$ python3 -q
>>> import numpy as np
>>> np.set_printoptions(suppress=True, linewidth=120)
>>> rd = lambda a: np.round(a, 1) + 0
>>> J = np.array([[3, 15, 0],
...     [6, 24, 0],
...     [5, 21, 0],
...     [3, 15, 0],
...     [6, 24, 0],
...     [0, 3, 0],
...     [1, 9, 0],
...     [4, 18, 0],
...     [5, 21, 0],
...     [5, 21, 0],
...     [0, 3, 0],
...     [1, 9, 0],
...     [0, 0, 1],
...     [5, 21, 0],
...     [0, 6, 0],
...     [7, 27, 0],
...     [1, 9, 0],
...     [7, 27, 0]])
>>> rd(np.linalg.norm(J[5], 1)), rd(np.linalg.norm(J[5], np.inf))
(np.float64(3.0), np.float64(3.0))
>>> np.linalg.norm(J, axis=1).argmax()
np.int64(15)
>>> rd(np.linalg.norm(J, axis=1))
array([15.3, 24.7, 21.6, 15.3, 24.7,  3. ,  9.1, 18.4, 21.6, 21.6,  3. ,  9.1,  1. , 21.6,  6. , 27.9,  9.1, 27.9])
>>> rd(np.linalg.norm(J, 2))
np.float64(75.8)
>>> rd(np.linalg.norm(J, "nuc"))
np.float64(79.6)
>>> K = np.load("mat.npy")
>>> K
array([[ 8., -1.,  0.],
       [-1.,  6., -1.],
       [ 0., -1., -5.]])
>>> blk = np.stack([K, -3 * K, K[::-1]])
>>> rd(np.linalg.norm(blk, axis=(1, 2)))
array([11.4, 34.1, 11.4])
>>> np.einsum("bij,cij->bc", blk, blk)
array([[ 129., -387.,   40.],
       [-387., 1161., -120.],
       [  40., -120.,  129.]])
>>> rd(np.linalg.det(blk))
array([-243., 6561.,  243.])
>>> np.all(np.linalg.eigvalsh(K) > 0)
np.False_
>>> left, sv, VT = np.linalg.svd(K, full_matrices=False)
>>> left.shape, sv.shape, VT.shape
((3, 3), (3,), (3, 3))
>>> rd(left.T @ K @ VT.T)
array([[8.4, 0. , 0. ],
       [0. , 5.7, 0. ],
       [0. , 0. , 5.1]])
>>> np.abs(left[:, 0]).round(6).argmax()
np.int64(0)
>>> rd(VT @ VT.T)
array([[1., 0., 0.],
       [0., 1., 0.],
       [0., 0., 1.]])
>>> Xc = J - J.mean(axis=0)
>>> evecs = np.linalg.svd(Xc)[2][:1]
>>> M2 = Xc - Xc @ evecs.T @ evecs
>>> rd(np.cov(Xc @ evecs.T, rowvar=False))
np.float64(83.3)
>>> np.linalg.norm(M2, axis=1).round(6).argmax()
np.int64(12)
>>> data = np.load("dump.npy")
>>> rd(data)
array([[ 2.6,  1.9,  0.3, -3.8],
       [-0.3, -4.7, -0.7,  1.5],
       [-1.2, -4.1, -0.6,  2.5],
       [ 2.1,  3. ,  0.5, -3.4],
       [ 0.1,  4.8,  0.7, -1.2],
       [ 1.7, -4.5, -0.7, -1.2],
       [-2.9,  2.4,  0.4,  3.2],
       [-2.7, -1.7, -0.3,  3.9],
       [-2.2, -2.8, -0.4,  3.5],
       [-0.4,  4.9,  0.8, -0.5],
       [ 2.5, -3.5, -0.5, -2.5],
       [ 0.4, -4.9, -0.8,  0.6],
       [ 3.1, -0.9, -0.1, -3.8],
       [-0.8, -4.5, -0.7,  2. ],
       [ 1.8, -4.4, -0.7, -1.4],
       [ 1.2, -4.8, -0.7, -0.5],
       [-3. ,  1.9,  0.3,  3.5],
       [-1.9,  4.3,  0.7,  1.5],
       [ 1.9, -4.3, -0.7, -1.5],
       [-2.5, -2.1, -0.3,  3.8],
       [-3. ,  0. ,  0. ,  4. ],
       [-2.9,  2.4,  0.4,  3.3],
       [ 2.7,  1.4,  0.2, -3.9],
       [ 3. , -2.2, -0.3, -3.4],
       [ 2.7, -3.1, -0.5, -2.8],
       [ 2.5,  2.2,  0.3, -3.7],
       [-0.7, -4.5, -0.7,  2. ],
       [ 2.1,  2.9,  0.4, -3.4]])
>>> Xc = data - data.mean(axis=0)
>>> evecs = np.linalg.svd(Xc)[2][:2]
>>> M2 = Xc - Xc @ evecs.T @ evecs
>>> np.linalg.norm(M2, axis=1).round(6).argmax()
np.int64(0)
>>> rd(M2.std(axis=0))
array([0., 0., 0., 0.])
>>> rd(np.cov(Xc @ evecs.T, rowvar=False))
array([[13.2,  0. ],
       [ 0. , 11.9]])
>>> rd((Xc @ evecs.T).std(axis=0))
array([3.6, 3.4])
>>> dist = np.linalg.norm(data[:, None] - data[None], axis=-1)
>>> dist.shape
(28, 28)
>>> rd(dist[8])
array([10. ,  3.4,  2. , 10. ,  9.3,  6.3,  5.3,  1.2,  0. ,  8.9,  7.7,  4.4,  9.2,  2.7,  6.5,  5.6,  4.8,  7.4,
        6.6,  0.8,  3. ,  5.3,  9.9,  8.6,  8. , 10. ,  2.7, 10. ])
>>> idx = data[:, 0] > np.median(data[:, 0])
>>> f = data[idx].mean(axis=0) - data[~idx].mean(axis=0)
>>> rd(f)
array([ 3.9, -1.2, -0.2, -4.8])
>>> ((data - data.mean(axis=0)) @ f > 0).astype(int)
array([1, 0, 0, 1, 0, 1, 0, 0, 0, 0, 1, 1, 1, 0, 1, 1, 0, 0, 1, 0, 0, 0, 1, 1, 1, 1, 0, 1])
>>> idx.astype(int)
array([1, 0, 0, 1, 0, 1, 0, 0, 0, 0, 1, 1, 1, 0, 1, 1, 0, 0, 1, 0, 0, 0, 1, 1, 1, 1, 0, 1])
>>> np.argsort(-np.linalg.norm(data, axis=0).round(6), kind="stable")[:3]
array([1, 3, 0])
>>> np.linalg.matrix_rank(data, rtol=0.1)
np.int64(2)
>>> np.linalg.cond(data) > 100
np.True_
>>> blk = np.stack([data, -3 * data, data[::-1]])
>>> rd(np.linalg.norm(blk, axis=(1, 2)))
array([26.5, 79.4, 26.5])
>>> blk.shape
(3, 28, 4)
>>> (blk @ data.T).shape
(3, 28, 28)
>>> np.linalg.matrix_rank(blk)
array([2, 2, 2])
>>> X = np.load("layer11.npy")
>>> X
array([[1. , 0.7, 0.5, 0.3, 0.2],
       [0.7, 1. , 0.7, 0.5, 0.3],
       [0.5, 0.7, 1. , 0.7, 0.5],
       [0.3, 0.5, 0.7, 1. , 0.7],
       [0.2, 0.3, 0.5, 0.7, 1. ]])
>>> vec = np.array([1, 3, 2, 2, 2])
>>> (X @ vec).argmax()
np.int64(2)
>>> rd(X * vec)
array([[1. , 2.1, 1. , 0.6, 0.4],
       [0.7, 3. , 1.4, 1. , 0.6],
       [0.5, 2.1, 2. , 1.4, 1. ],
       [0.3, 1.5, 1.4, 2. , 1.4],
       [0.2, 0.9, 1. , 1.4, 2. ]])
>>> rd(X @ (2 * vec))
array([10.2, 13.4, 14. , 13.2, 11. ])
>>> np.linalg.norm(X @ vec) <= np.linalg.norm(X, 2) * np.linalg.norm(vec) + 1e-9
np.True_
>>> X @ np.eye(5)[1]
array([0.7, 1. , 0.7, 0.5, 0.3])
>>> rd(np.einsum("ij,j->i", X, vec))
array([5.1, 6.7, 7. , 6.6, 5.5])
